$ ipython --no-banner

In [1]: import numpy as np

In [2]: np.set_printoptions(precision=2, suppress=True, linewidth=160)

In [3]: tidy = lambda a: np.round(a, 2) + 0

In [4]: F = np.array([[0, 19, 0],
   ...:     [0, 33, 0],
   ...:     [0, 69, 0],
   ...:     [7, 11, 0],
   ...:     [0, 74, 0],
   ...:     [0, 29, 0],
   ...:     [0, 59, 0],
   ...:     [0, 57, 0],
   ...:     [9, 13, 0],
   ...:     [0, 24, 0],
   ...:     [1, 25, 0],
   ...:     [7, 31, 0],
   ...:     [0, 22, 0],
   ...:     [0, 56, 0],
   ...:     [0, 74, 0],
   ...:     [0, 33, 0]])

In [5]: # rows 4 and 14 are equal

In [6]: U, sigma, Vt = np.linalg.svd(F)

In [7]: evecs = Vt[:(sigma > 1e-8).sum()]

In [8]: rng = np.random.default_rng(213)

In [9]: x0 = F[8] + 4 * F[9] + rng.integers(2) * np.eye(3)[2]

In [10]: print(x0)
[  9. 109.   0.]

In [11]: print(np.allclose(evecs.T @ evecs @ x0, x0))
True

In [12]: print(tidy(evecs.T @ evecs))
[[1. 0. 0.]
 [0. 1. 0.]
 [0. 0. 0.]]

In [13]: print(np.diag(evecs.T @ evecs))
[1. 1. 0.]

In [14]: print(tidy(np.linalg.norm(x0 - evecs.T @ evecs @ x0)))
0.0

In [15]: M = np.load("arr.npy")

In [16]: print(M)
[[ 0  1 -1 -2  2 -1]
 [ 0  0  2  0  2  1]
 [ 0  0  0 -2 -1 -2]
 [ 0  0  0  0  2  1]
 [ 0  0  0  0  0  2]
 [ 0  0  0  0  0  0]]

In [17]: # rank 5

In [18]: U, sigma, Vt = np.linalg.svd(M)

In [19]: print(np.argmax(sigma[:-1] / (sigma[1:] + 1e-6)) + 1)
5

In [20]: print(tidy(sigma))
[4.28 3.73 1.97 1.34 0.38 0.  ]

In [21]: out = U[:, :5] @ np.diag(sigma[:5]) @ Vt[:5]

In [22]: print(tidy(np.linalg.norm(M - out) / np.linalg.norm(M)))
0.0

In [23]: print(np.linalg.matrix_rank(out))
5

In [24]: print(M.sum(axis=1))
[-1  5 -5  3  2  0]

In [25]: print(tidy(np.linalg.svd(M, compute_uv=False)))
[4.28 3.73 1.97 1.34 0.38 0.  ]

In [26]: print(np.linalg.matrix_rank(M))
5

In [27]: cov = M.T @ M

In [28]: print(tidy(np.linalg.svd(M, compute_uv=False) ** 2))
[18.3  13.89  3.88  1.79  0.15  0.  ]

In [29]: print(np.trace(cov), (M ** 2).sum())
38 38

In [30]: print(np.linalg.matrix_rank(cov))
5

In [31]: x0 = np.array([1, 0, 1, 2, 2, 2])

In [32]: print((M * x0).sum(axis=1))
[ -3   8 -10   6   4   0]

In [33]: print(M @ np.ones(6))
[-1.  5. -5.  3.  2.  0.]

In [34]: print(M @ (2 * x0))
[ -6  16 -20  12   8   0]

In [35]: print(M @ np.eye(6)[4])
[ 2.  2. -1.  2.  0.  0.]

In [36]: print((M @ x0).argmax())
1

In [37]: print(np.linalg.norm(M @ x0) <= np.linalg.norm(M, 2) * np.linalg.norm(x0) + 1e-9)
True

In [38]: K = np.loadtxt("test10.csv", delimiter=",")

In [39]: print(K)
[[0. 2. 0. 0. 0. 1. 2. 0. 3. 1.]
 [0. 0. 1. 3. 1. 2. 2. 0. 2. 1.]
 [0. 0. 0. 0. 3. 0. 2. 3. 2. 3.]
 [0. 0. 0. 0. 0. 0. 1. 3. 3. 3.]
 [0. 0. 0. 0. 0. 3. 0. 1. 3. 1.]
 [0. 0. 0. 0. 0. 0. 0. 3. 2. 0.]
 [0. 0. 0. 0. 0. 0. 0. 2. 2. 0.]
 [0. 0. 0. 0. 0. 0. 0. 0. 3. 1.]
 [0. 0. 0. 0. 0. 0. 0. 0. 0. 3.]
 [0. 0. 0. 0. 0. 0. 0. 0. 0. 0.]]

In [40]: # triangular, det is the product of the diagonal

In [41]: U, sigma, Vt = np.linalg.svd(K)

In [42]: print(np.argmax(sigma[:-1] / (sigma[1:] + 1e-6)) + 1)
8

In [43]: out = U[:, :8] @ np.diag(sigma[:8]) @ Vt[:8]

In [44]: print(tidy(np.linalg.norm(K - out) / np.linalg.norm(K)))
0.0

In [45]: print(np.linalg.matrix_rank(K, rtol=0.05))
7

In [46]: print(np.linalg.matrix_rank(out))
8

In [47]: print(tidy(np.sort(np.linalg.eigvals(K))))
[0. 0. 0. 0. 0. 0. 0. 0. 0. 0.]

In [48]: print([int(np.linalg.matrix_rank(np.linalg.matrix_power(K, p))) for p in range(1, 11)])
[8, 6, 5, 4, 3, 2, 1, 0, 0, 0]

In [49]: out = np.array([[1, 0, 4, 0, 2, 0, 3, 5, 4, 1],
    ...:     [5, 2, 4, 2, 0, 2, 2, 0, 5, 5],
    ...:     [0, 0, 0, 1, 3, 5, 4, 4, 0, 2],
    ...:     [5, 5, 0, 3, 1, 4, 1, 0, 5, 2],
    ...:     [0, 3, 2, 1, 4, 5, 1, 0, 2, 4],
    ...:     [5, 3, 0, 3, 5, 2, 2, 2, 1, 2],
    ...:     [1, 5, 5, 1, 1, 1, 5, 1, 5, 4],
    ...:     [1, 2, 2, 3, 5, 0, 5, 3, 4, 5],
    ...:     [1, 0, 5, 4, 2, 4, 3, 1, 1, 1],
    ...:     [4, 1, 5, 1, 2, 0, 3, 4, 0, 1]])

In [50]: m1 = np.triu(out, 1)

In [51]: print(m1)
[[0 0 4 0 2 0 3 5 4 1]
 [0 0 4 2 0 2 2 0 5 5]
 [0 0 0 1 3 5 4 4 0 2]
 [0 0 0 0 1 4 1 0 5 2]
 [0 0 0 0 0 5 1 0 2 4]
 [0 0 0 0 0 0 2 2 1 2]
 [0 0 0 0 0 0 0 1 5 4]
 [0 0 0 0 0 0 0 0 4 5]
 [0 0 0 0 0 0 0 0 0 1]
 [0 0 0 0 0 0 0 0 0 0]]

In [52]: U, sigma, Vt = np.linalg.svd(m1)

In [53]: evecs = Vt[:(sigma > 1e-8).sum()]

In [54]: x0 = m1[5] + 3 * m1[8] + rng.integers(2) * np.eye(10)[8]

In [55]: print(x0)
[0. 0. 0. 0. 0. 0. 2. 2. 2. 5.]

In [56]: print(tidy(np.linalg.norm(x0 - evecs.T @ evecs @ x0)))
0.0

In [57]: print(np.allclose(evecs.T @ evecs @ x0, x0))
True
